% python3 -q
>>> import numpy as np
>>> from numpy import linalg as LA
>>> np.set_printoptions(suppress=True, linewidth=200)
>>> F = np.load("dump.npy")
>>> F
array([[-2,  0, -2,  1, -2,  0,  1,  2],
       [ 2, -2,  0, -2,  1, -2,  0,  1],
       [ 1,  2, -2,  0, -2,  1, -2,  0],
       [ 0,  1,  2, -2,  0, -2,  1, -2],
       [-2,  0,  1,  2, -2,  0, -2,  1],
       [ 1, -2,  0,  1,  2, -2,  0, -2],
       [-2,  1, -2,  0,  1,  2, -2,  0],
       [ 0, -2,  1, -2,  0,  1,  2, -2]])
>>> w1 = np.array([[0, 2, 0, -1, -3],
...     [0, -3, -1, 1, 1],
...     [-3, -1, 2, 1, -1],
...     [0, 1, 0, 0, -1],
...     [2, 1, -1, -3, 3],
...     [1, 3, 2, -1, 0],
...     [2, -1, -1, -2, 0],
...     [1, 2, 3, -1, 3]])
>>> b = np.array([1, 1, 2, 2, 2])
>>> H = np.maximum(F @ w1 + b, 0)
>>> np.round((H > 0).mean(axis=0), 1)
array([0.6, 0.8, 0.6, 0.6, 0.5])
>>> basis = np.array([[-4, -5, 0], [2, 0, -5], [4, 2, -5], [0, 3, 2], [-2, -5, 3]])
>>> (H @ basis).round(6).argmax(axis=1)
array([2, 0, 1, 1, 1, 0, 2, 0])
>>> H @ basis
array([[-24, -58,   5],
       [  8, -16, -34],
       [ 12,  34,   0],
       [  0,  21,  14],
       [ 40,  54, -21],
       [  0,  -5, -10],
       [-38, -95,  11],
       [ -2,  -5,  -5]])
>>> w1 @ basis
array([[ 10,  12, -21],
       [-12,  -4,  25],
       [ 20,  27,  -6],
       [  4,   5,  -8],
       [-16, -36,   3],
       [ 10,  -4, -27],
       [-14, -18,   6],
       [  6, -17, -18]])
>>> left, sigma = LA.svd(F)
Traceback (most recent call last):
  File "<python-input-13>", line 1, in <module>
    left, sigma = LA.svd(F)
    ^^^^^^^^^^^
ValueError: too many values to unpack (expected 2)
>>> left, sigma, Vh = LA.svd(F, full_matrices=False)
>>> np.round(sigma / sigma[0], 1)
array([1. , 0.5, 0.5, 0.5, 0.5, 0.3, 0.3, 0.3])
>>> np.abs(left[:, 0]).round(6).argmax()
np.int64(0)
>>> np.round(np.abs(Vh[0]), 1)
array([0.4, 0.4, 0.4, 0.4, 0.4, 0.4, 0.4, 0.4])
>>> np.round(Vh @ Vh.T, 1) + 0
array([[1., 0., 0., 0., 0., 0., 0., 0.],
       [0., 1., 0., 0., 0., 0., 0., 0.],
       [0., 0., 1., 0., 0., 0., 0., 0.],
       [0., 0., 0., 1., 0., 0., 0., 0.],
       [0., 0., 0., 0., 1., 0., 0., 0.],
       [0., 0., 0., 0., 0., 1., 0., 0.],
       [0., 0., 0., 0., 0., 0., 1., 0.],
       [0., 0., 0., 0., 0., 0., 0., 1.]])
>>> round(np.sqrt((sigma ** 2).sum()), 1), round(LA.norm(F), 1)
(np.float64(12.0), np.float64(12.0))
>>> np.round(left.T @ F @ Vh.T, 1) + 0
array([[8. , 0. , 0. , 0. , 0. , 0. , 0. , 0. ],
       [0. , 4.2, 0. , 0. , 0. , 0. , 0. , 0. ],
       [0. , 0. , 4.2, 0. , 0. , 0. , 0. , 0. ],
       [0. , 0. , 0. , 3.8, 0. , 0. , 0. , 0. ],
       [0. , 0. , 0. , 0. , 3.8, 0. , 0. , 0. ],
       [0. , 0. , 0. , 0. , 0. , 2.4, 0. , 0. ],
       [0. , 0. , 0. , 0. , 0. , 0. , 2.4, 0. ],
       [0. , 0. , 0. , 0. , 0. , 0. , 0. , 2. ]])
>>> np.round(left.T @ left, 1) + 0
array([[1., 0., 0., 0., 0., 0., 0., 0.],
       [0., 1., 0., 0., 0., 0., 0., 0.],
       [0., 0., 1., 0., 0., 0., 0., 0.],
       [0., 0., 0., 1., 0., 0., 0., 0.],
       [0., 0., 0., 0., 1., 0., 0., 0.],
       [0., 0., 0., 0., 0., 1., 0., 0.],
       [0., 0., 0., 0., 0., 0., 1., 0.],
       [0., 0., 0., 0., 0., 0., 0., 1.]])
>>> np.allclose(left * sigma @ Vh, F)
True
>>> np.round(LA.norm(F, 1), 1), round(float(LA.norm(F, np.inf)), 1)
(np.float64(10.0), 10.0)
>>> np.round(LA.norm(F, axis=1), 1)
array([4.2, 4.2, 4.2, 4.2, 4.2, 4.2, 4.2, 4.2])
>>> round(float(LA.norm(F, 2)), 1)
8.0
>>> F[3] @ F[1]
np.int64(4)
>>> rng = np.random.default_rng(34)
>>> out = F + rng.integers(-2, 3, (8, 1)) @ rng.integers(-2, 3, (1, 8))
>>> out
array([[ 2,  0,  0, -1,  2, -4,  3, -2],
       [ 6, -2,  2, -4,  5, -6,  2, -3],
       [ 5,  2,  0, -2,  2, -3,  0, -4],
       [-4,  1,  0,  0, -4,  2, -1,  2],
       [ 2,  0,  3,  0,  2, -4,  0, -3],
       [ 3, -2,  1,  0,  4, -4,  1, -4],
       [ 2,  1,  0, -2,  5, -2,  0, -4],
       [-2, -2,  0, -1, -2,  3,  1,  0]])
>>> np.round(LA.svd(out - F, compute_uv=False), 1) + 0
array([22.2,  0. ,  0. ,  0. ,  0. ,  0. ,  0. ,  0. ])
>>> LA.matrix_rank(out - F, tol=1e-8)
np.int64(1)
>>> out - F
array([[ 4,  0,  2, -2,  4, -4,  2, -4],
       [ 4,  0,  2, -2,  4, -4,  2, -4],
       [ 4,  0,  2, -2,  4, -4,  2, -4],
       [-4,  0, -2,  2, -4,  4, -2,  4],
       [ 4,  0,  2, -2,  4, -4,  2, -4],
       [ 2,  0,  1, -1,  2, -2,  1, -2],
       [ 4,  0,  2, -2,  4, -4,  2, -4],
       [-2,  0, -1,  1, -2,  2, -1,  2]])
>>> F @ F
array([[  4,  -6,   8, -12,  13,   0,   9, -12],
       [-12,   4,  -6,   8, -12,  13,   0,   9],
       [  9, -12,   4,  -6,   8, -12,  13,   0],
       [  0,   9, -12,   4,  -6,   8, -12,  13],
       [ 13,   0,   9, -12,   4,  -6,   8, -12],
       [-12,  13,   0,   9, -12,   4,  -6,   8],
       [  8, -12,  13,   0,   9, -12,   4,  -6],
       [ -6,   8, -12,  13,   0,   9, -12,   4]])
>>> (F - F.T) / 2
array([[ 0. , -1. , -1.5,  0.5,  0. , -0.5,  1.5,  1. ],
       [ 1. ,  0. , -1. , -1.5,  0.5,  0. , -0.5,  1.5],
       [ 1.5,  1. ,  0. , -1. , -1.5,  0.5,  0. , -0.5],
       [-0.5,  1.5,  1. ,  0. , -1. , -1.5,  0.5,  0. ],
       [ 0. , -0.5,  1.5,  1. ,  0. , -1. , -1.5,  0.5],
       [ 0.5,  0. , -0.5,  1.5,  1. ,  0. , -1. , -1.5],
       [-1.5,  0.5,  0. , -0.5,  1.5,  1. ,  0. , -1. ],
       [-1. , -1.5,  0.5,  0. , -0.5,  1.5,  1. ,  0. ]])
>>> round(float(LA.det(F)), 1)
23616.0
>>> (F + F.T) / 2
array([[-2. ,  1. , -0.5,  0.5, -2. ,  0.5, -0.5,  1. ],
       [ 1. , -2. ,  1. , -0.5,  0.5, -2. ,  0.5, -0.5],
       [-0.5,  1. , -2. ,  1. , -0.5,  0.5, -2. ,  0.5],
       [ 0.5, -0.5,  1. , -2. ,  1. , -0.5,  0.5, -2. ],
       [-2. ,  0.5, -0.5,  1. , -2. ,  1. , -0.5,  0.5],
       [ 0.5, -2. ,  0.5, -0.5,  1. , -2. ,  1. , -0.5],
       [-0.5,  0.5, -2. ,  0.5, -0.5,  1. , -2. ,  1. ],
       [ 1. , -0.5,  0.5, -2. ,  0.5, -0.5,  1. , -2. ]])
